$ ipython --no-banner

In [1]: import numpy as np

In [2]: np.set_printoptions(suppress=True, linewidth=200)

In [3]: feats = np.load("dump.npy")

In [4]: feats
Out[4]: 
array([[  1,  -2,   4,  -8],
       [  1,  -1,   1,  -1],
       [  1,   0,   0,   0],
       [  1,   1,   1,   1],
       [  1,   2,   4,   8],
       [  1,   3,   9,  27],
       [  1,   4,  16,  64],
       [  1,   5,  25, 125]])

In [5]: C2 = feats.T @ feats

In [6]: np.round(np.linalg.eigvalsh(C2)[::-1], 2)
Out[6]: array([21570.49,    59.7 ,    11.56,     2.25])

In [7]: np.round(np.linalg.svd(feats, compute_uv=False) ** 2, 2)
Out[7]: array([21570.49,    59.7 ,    11.56,     2.25])

In [8]: (feats @ feats.T).shape
Out[8]: (8, 8)

In [9]: np.allclose(C2, C2.T)
Out[9]: True

In [10]: np.diag(C2)
Out[10]: array([    8,    60,   996, 20580])

In [11]: C2
Out[11]: 
array([[    8,    12,    60,   216],
       [   12,    60,   216,   996],
       [   60,   216,   996,  4392],
       [  216,   996,  4392, 20580]])

In [12]: vec = np.array([1, 2, 2, 0])

In [13]: target = feats @ vec

In [14]: np.round(np.linalg.lstsq(feats, target)[0], 2) + 0
Out[14]: array([1., 2., 2., 0.])

In [15]: target
Out[15]: array([ 5,  1,  1,  5, 13, 25, 41, 61])

In [16]: rng = np.random.default_rng(9605)

In [17]: target = target + 0.3 * rng.normal(size=8)

In [18]: target.round(2)
Out[18]: array([ 4.83,  1.05,  1.38,  5.17, 13.21, 24.49, 40.8 , 60.94])

In [19]: beta, *_ = np.linalg.lstsq(feats, target)

In [20]: beta.round(2)
Out[20]: array([1.31, 1.97, 1.89, 0.02])

In [21]: np.round(feats.T @ (target - feats @ beta), 2) + 0
Out[21]: array([0., 0., 0., 0.])

In [22]: vec = np.array([-1, 3, 2, -4])

In [23]: (feats @ vec).argmax()
Out[23]: np.int64(0)

In [24]: feats @ np.ones(4)
Out[24]: array([ -5.,   0.,   1.,   4.,  15.,  40.,  85., 156.])

In [25]: feats @ np.eye(4)[1]
Out[25]: array([-2., -1.,  0.,  1.,  2.,  3.,  4.,  5.])

In [26]: np.sign((feats @ vec).round(6))
Out[26]: array([ 1,  1, -1,  0, -1, -1, -1, -1])

In [27]: feats * vec
Out[27]: 
array([[  -1,   -6,    8,   32],
       [  -1,   -3,    2,    4],
       [  -1,    0,    0,    0],
       [  -1,    3,    2,   -4],
       [  -1,    6,    8,  -32],
       [  -1,    9,   18, -108],
       [  -1,   12,   32, -256],
       [  -1,   15,   50, -500]])

In [28]: feats @ (2 * vec)
Out[28]: array([  66,    4,   -2,    0,  -38, -164, -426, -872])

In [29]: O, r_ = np.linalg.qr(feats)

In [30]: O.shape, r_.shape
Out[30]: ((8, 4), (4, 4))

In [31]: O.round(2)
Out[31]: 
array([[-0.35, -0.54,  0.54,  0.43],
       [-0.35, -0.39,  0.08, -0.31],
       [-0.35, -0.23, -0.23, -0.43],
       [-0.35, -0.08, -0.39, -0.18],
       [-0.35,  0.08, -0.39,  0.18],
       [-0.35,  0.23, -0.23,  0.43],
       [-0.35,  0.39,  0.08,  0.31],
       [-0.35,  0.54,  0.54, -0.43]])

In [32]: r_.round(2)
Out[32]: 
array([[ -2.83,  -4.24, -21.21, -76.37],
       [  0.  ,   6.48,  19.44, 103.69],
       [  0.  ,   0.  ,  12.96,  58.33],
       [  0.  ,   0.  ,   0.  , -24.37]])

In [33]: np.allclose(r_.T @ r_, feats.T @ feats)
Out[33]: True

In [34]: np.round(np.abs(np.diag(r_)), 2)
Out[34]: array([ 2.83,  6.48, 12.96, 24.37])

In [35]: O, vecs = np.linalg.qr(feats[:, :3])[0], np.linalg.qr(feats[:, 3:])[0]

In [36]: sigma = np.linalg.svd(O.T @ vecs, compute_uv=False)

In [37]: sigma.round(2)
Out[37]: array([0.99])

In [38]: np.round(np.degrees(np.arccos(sigma.clip(0, 1))), 2)
Out[38]: array([9.78])

In [39]: (sigma > 0.9).sum()
Out[39]: np.int64(1)

In [40]: X = np.load("data.npy")

In [41]: X
Out[41]: 
array([[0, 1, 0, 0, 0, 0, 0],
       [1, 0, 0, 1, 0, 0, 0],
       [0, 0, 0, 0, 1, 1, 1],
       [0, 1, 0, 0, 0, 0, 0],
       [0, 0, 1, 0, 0, 1, 1],
       [0, 0, 1, 0, 1, 0, 1],
       [0, 0, 1, 0, 1, 1, 0]])

In [42]: Uu, sigma, VT = np.linalg.svd(X)

In [43]: sigma.round(2)
Out[43]: array([ 3.  ,  1.41,  1.41,  1.  ,  1.  ,  1.  , -0.  ])

In [44]: np.argmax(sigma[:-1] / (sigma[1:] + 1e-6)) + 1
Out[44]: np.int64(6)

In [45]: B = Uu[:, :6] @ np.diag(sigma[:6]) @ VT[:6]

In [46]: np.linalg.matrix_rank(B)
Out[46]: np.int64(6)

In [47]: B.round(2) + 0
Out[47]: 
array([[0., 1., 0., 0., 0., 0., 0.],
       [1., 0., 0., 1., 0., 0., 0.],
       [0., 0., 0., 0., 1., 1., 1.],
       [0., 1., 0., 0., 0., 0., 0.],
       [0., 0., 1., 0., 0., 1., 1.],
       [0., 0., 1., 0., 1., 0., 1.],
       [0., 0., 1., 0., 1., 1., 0.]])

In [48]: np.argsort(-np.linalg.norm(X, axis=0).round(6), kind="stable")[:3]
Out[48]: array([2, 4, 5])

In [49]: np.linalg.cond(X) > 100
Out[49]: np.True_

In [50]: np.linalg.matrix_rank(X, rtol=0.1)
Out[50]: np.int64(6)

In [51]: (np.linalg.matrix_power((X != 0) + (X.T != 0) + np.eye(7), 7) > 0).astype(int)
Out[51]: 
array([[1, 1, 0, 1, 0, 0, 0],
       [1, 1, 0, 1, 0, 0, 0],
       [0, 0, 1, 0, 1, 1, 1],
       [1, 1, 0, 1, 0, 0, 0],
       [0, 0, 1, 0, 1, 1, 1],
       [0, 0, 1, 0, 1, 1, 1],
       [0, 0, 1, 0, 1, 1, 1]])

In [52]: np.flatnonzero(np.linalg.matrix_power((X != 0) + (X.T != 0) + np.eye(7), 7)[1])
Out[52]: array([0, 1, 3])

In [53]: ev, vecs = np.linalg.eigh(X)

In [54]: np.round(vecs.T @ X @ vecs, 2) + 0
Out[54]: 
array([[-1.41,  0.  ,  0.  ,  0.  ,  0.  ,  0.  ,  0.  ],
       [ 0.  , -1.  ,  0.  ,  0.  ,  0.  ,  0.  ,  0.  ],
       [ 0.  ,  0.  , -1.  ,  0.  ,  0.  ,  0.  ,  0.  ],
       [ 0.  ,  0.  ,  0.  , -1.  ,  0.  ,  0.  ,  0.  ],
       [ 0.  ,  0.  ,  0.  ,  0.  ,  0.  ,  0.  ,  0.  ],
       [ 0.  ,  0.  ,  0.  ,  0.  ,  0.  ,  1.41,  0.  ],
       [ 0.  ,  0.  ,  0.  ,  0.  ,  0.  ,  0.  ,  3.  ]])

In [55]: round(ev.sum(), 2), np.trace(X)
Out[55]: (np.float64(0.0), np.int64(0))

In [56]: np.round(np.linalg.svd(X, compute_uv=False), 2)
Out[56]: array([3.  , 1.41, 1.41, 1.  , 1.  , 1.  , 0.  ])

In [57]: np.unique(ev.round(6) + 0, return_counts=True)[1]
Out[57]: array([1, 3, 1, 1, 1])

In [58]: (ev > 1e-8).sum(), (ev < -1e-8).sum()
Out[58]: (np.int64(2), np.int64(4))

In [59]: np.abs(vecs[:, -1]).round(6).argmax()
Out[59]: np.int64(2)

In [60]: ev.round(2) + 0
Out[60]: array([-1.41, -1.  , -1.  , -1.  ,  0.  ,  1.41,  3.  ])

In [61]: ev, vecs = np.linalg.eigh(X)

In [62]: vec = np.array([0, 3, 1, 1, 2, 3, 2])

In [63]: (np.sign(vecs[:, -1].round(6)) == np.sign(vecs[0, -1].round(6))).astype(int)
Out[63]: array([1, 1, 0, 1, 0, 0, 0])

In [64]: np.round(vecs * np.abs(ev) @ vecs.T, 2) + 0
Out[64]: 
array([[0.71, 0.  , 0.  , 0.71, 0.  , 0.  , 0.  ],
       [0.  , 1.41, 0.  , 0.  , 0.  , 0.  , 0.  ],
       [0.  , 0.  , 1.5 , 0.  , 0.5 , 0.5 , 0.5 ],
       [0.71, 0.  , 0.  , 0.71, 0.  , 0.  , 0.  ],
       [0.  , 0.  , 0.5 , 0.  , 1.5 , 0.5 , 0.5 ],
       [0.  , 0.  , 0.5 , 0.  , 0.5 , 1.5 , 0.5 ],
       [0.  , 0.  , 0.5 , 0.  , 0.5 , 0.5 , 1.5 ]])

In [65]: round(float(vec @ X @ vec / (vec @ vec)), 2), np.round(ev[0], 2), ev[-1]
Out[65]: (1.86, np.float64(-1.41), np.float64(3.0))

In [66]: m1 = np.load("run6.npy")

In [67]: m1
Out[67]: 
array([[-0.2 ,  2.42,  1.42,  1.03],
       [ 2.49, -0.71, -0.94, -1.18],
       [-0.09,  2.27,  0.88,  1.76],
       [ 0.74,  1.63, -2.32, -0.64],
       [ 1.16,  0.22,  1.43, -2.36],
       [ 0.92,  1.98, -1.49,  1.42],
       [ 1.09,  1.97,  1.07, -1.66],
       [ 0.49, -1.24, -2.69,  0.04],
       [-1.13,  1.66,  1.84,  1.26],
       [-0.99, -0.03,  0.15, -2.83],
       [-2.39,  1.25, -0.16,  1.31],
       [ 1.22, -0.76,  2.13,  1.55],
       [-0.46,  1.95,  2.03, -0.92],
       [-0.14, -2.09,  1.22, -1.76],
       [ 0.67, -1.2 ,  1.11, -2.42],
       [-2.48,  0.71, -1.25,  0.88],
       [ 1.41,  0.99, -0.72,  2.35],
       [ 0.12,  2.36, -1.82,  0.37],
       [-0.18, -1.69,  1.63, -1.86],
       [-2.5 ,  0.99, -0.94, -0.96],
       [-1.73, -0.84, -1.54,  1.71],
       [ 1.54,  0.26,  0.39,  2.53],
       [-0.34, -2.6 , -0.39,  1.41],
       [-0.61,  1.69,  1.8 ,  1.59],
       [ 1.37,  1.47,  0.22,  2.21],
       [ 0.57,  0.93,  0.06,  2.79],
       [-1.88, -0.08,  0.8 ,  2.19],
       [-0.74, -0.67,  1.06,  2.62],
       [ 1.61, -1.07, -0.05, -2.29],
       [-1.63,  2.07,  1.32,  0.57],
       [-1.52,  0.08,  1.14, -2.32],
       [ 2.59, -0.86,  0.23, -1.22],
       [-0.34,  1.04,  1.86, -2.08],
       [-1.08, -1.9 , -1.01,  1.79],
       [ 2.03,  1.57,  0.02,  1.55],
       [ 0.1 , -0.29, -2.98,  0.07]])

In [68]: C = m1[[15, 18]].astype(float)

In [69]: for _ in range(4):
    ...:     z = np.linalg.norm(m1[:, None] - C, axis=-1).argmin(axis=1)
    ...:     C = np.array([m1[z == j].mean(axis=0) for j in range(2)])
    ...: 

In [70]: z
Out[70]: array([0, 1, 0, 0, 1, 0, 1, 0, 0, 1, 0, 0, 1, 1, 1, 0, 0, 0, 1, 0, 0, 0, 0, 0, 0, 0, 0, 0, 1, 0, 1, 1, 1, 0, 0, 0])

In [71]: np.abs(C[1] - C[0]).argmax()
Out[71]: np.int64(3)

In [72]: C.round(2)
Out[72]: 
array([[-0.26,  0.66, -0.22,  1.31],
       [ 0.5 , -0.2 ,  0.91, -1.91]])

In [73]: Ac = m1 - m1.mean(axis=0)

In [74]: vecs = np.linalg.svd(Ac)[2][:1]

In [75]: B = Ac - Ac @ vecs.T @ vecs

In [76]: np.round(np.cov(Ac @ vecs.T, rowvar=False), 2)
Out[76]: np.float64(3.43)

In [77]: np.round(np.diag(vecs.T @ vecs), 2)
Out[77]: array([0.03, 0.12, 0.03, 0.83])

In [78]: np.linalg.norm(B, axis=1).round(6).argmax()
Out[78]: np.int64(7)

In [79]: C2 = np.cov(m1, rowvar=False)

In [80]: np.round(np.median(m1, axis=0), 2)
Out[80]: array([-0.12,  0.48,  0.22,  0.72])

In [81]: np.round(np.polyfit(m1[:, 1], m1[:, 2], 1), 2)
Out[81]: array([0.1 , 0.11])

In [82]: np.round(np.linalg.eigvalsh(C2)[::-1], 2)
Out[82]: array([3.43, 2.23, 1.84, 1.53])

In [83]: C2.round(2)
Out[83]: 
array([[ 1.91, -0.13, -0.08, -0.23],
       [-0.13,  2.03,  0.21,  0.54],
       [-0.08,  0.21,  1.97, -0.36],
       [-0.23,  0.54, -0.36,  3.12]])

In [84]: np.argwhere(np.triu(np.abs(np.corrcoef(m1.T)) > 0.8, 1))
Out[84]: array([], shape=(0, 2), dtype=int64)

In [85]: np.round(np.corrcoef(m1.T), 2)
Out[85]: 
array([[ 1.  , -0.07, -0.04, -0.09],
       [-0.07,  1.  ,  0.1 ,  0.22],
       [-0.04,  0.1 ,  1.  , -0.14],
       [-0.09,  0.22, -0.14,  1.  ]])

In [86]: B = np.array([[1, 2, 2],
    ...:     [2, 1, 1],
    ...:     [1, 1, 1],
    ...:     [2, 0, 0],
    ...:     [0, 1, 0],
    ...:     [0, 0, 2],
    ...:     [1, 0, 0],
    ...:     [0, 1, 1],
    ...:     [0, 2, 2],
    ...:     [2, 2, 0]])

In [87]: C = np.array([[7, 6, 8, 3, 3, 8, 7, 7, -4, -9, -7],
    ...:     [3, 6, 5, -4, -1, -5, -9, -5, 9, 7, -9],
    ...:     [-4, -5, 0, 9, 9, 5, -1, -5, 0, 6, 6]])

In [88]: K = B @ C + 0.05 * rng.normal(size=(10, 11))

In [89]: K.round(2)
Out[89]: 
array([[  4.99,   8.05,  18.02,  13.  ,  18.92,   8.01, -12.93, -13.01,  13.99,  16.99, -12.97],
       [ 12.93,  12.95,  20.92,  11.02,  13.96,  15.95,   3.99,   3.98,   1.04,  -5.02, -17.  ],
       [  6.05,   7.09,  12.96,   8.05,  11.  ,   8.04,  -2.97,  -3.1 ,   5.01,   4.04, -10.06],
       [ 14.02,  11.86,  15.99,   5.99,   5.93,  16.02,  14.01,  13.9 ,  -8.05, -17.98, -14.04],
       [  2.99,   6.02,   5.06,  -3.97,  -1.04,  -4.97,  -8.97,  -5.05,   9.16,   6.96,  -8.98],
       [ -8.04,  -9.95,  -0.03,  17.96,  18.02,  10.  ,  -2.03, -10.04,   0.02,  11.92,  11.99],
       [  7.02,   5.96,   7.95,   3.02,   2.94,   7.89,   7.06,   7.07,  -3.99,  -9.06,  -6.99],
       [ -1.03,   0.97,   5.02,   4.98,   7.93,  -0.03, -10.04,  -9.96,   9.06,  12.99,  -3.06],
       [ -2.05,   2.01,   9.96,  10.05,  16.03,   0.01, -19.97, -19.99,  18.01,  26.06,  -5.96],
       [ 20.02,  23.96,  26.06,  -1.93,   4.05,   5.94,  -3.94,   4.05,  10.03,  -4.03, -31.98]])

In [90]: ang = np.radians(90)

In [91]: r_ = np.eye(11)

In [92]: r_[7, 7] = r_[8, 8] = np.cos(ang)

In [93]: r_[7, 8], r_[8, 7] = -np.sin(ang), np.sin(ang)

In [94]: r_.round(2) + 0
Out[94]: 
array([[ 1.,  0.,  0.,  0.,  0.,  0.,  0.,  0.,  0.,  0.,  0.],
       [ 0.,  1.,  0.,  0.,  0.,  0.,  0.,  0.,  0.,  0.,  0.],
       [ 0.,  0.,  1.,  0.,  0.,  0.,  0.,  0.,  0.,  0.,  0.],
       [ 0.,  0.,  0.,  1.,  0.,  0.,  0.,  0.,  0.,  0.,  0.],
       [ 0.,  0.,  0.,  0.,  1.,  0.,  0.,  0.,  0.,  0.,  0.],
       [ 0.,  0.,  0.,  0.,  0.,  1.,  0.,  0.,  0.,  0.,  0.],
       [ 0.,  0.,  0.,  0.,  0.,  0.,  1.,  0.,  0.,  0.,  0.],
       [ 0.,  0.,  0.,  0.,  0.,  0.,  0.,  0., -1.,  0.,  0.],
       [ 0.,  0.,  0.,  0.,  0.,  0.,  0.,  1.,  0.,  0.,  0.],
       [ 0.,  0.,  0.,  0.,  0.,  0.,  0.,  0.,  0.,  1.,  0.],
       [ 0.,  0.,  0.,  0.,  0.,  0.,  0.,  0.,  0.,  0.,  1.]])

In [95]: B = K @ r_.T

In [96]: np.allclose(K @ K.T, B @ B.T)
Out[96]: True

In [97]: np.round(np.linalg.svd(K, compute_uv=False), 2), np.round(np.linalg.svd(B, compute_uv=False), 2)
Out[97]: 
(array([86.26, 71.8 , 40.22,  0.2 ,  0.18,  0.15,  0.1 ,  0.08,  0.06,  0.02]),
 array([86.26, 71.8 , 40.22,  0.2 ,  0.18,  0.15,  0.1 ,  0.08,  0.06,  0.02]))

In [98]: np.round(np.abs(B - K).max(axis=0), 2)
Out[98]: array([ 0.  ,  0.  ,  0.  ,  0.  ,  0.  ,  0.  ,  0.  , 14.07, 38.  ,  0.  ,  0.  ])
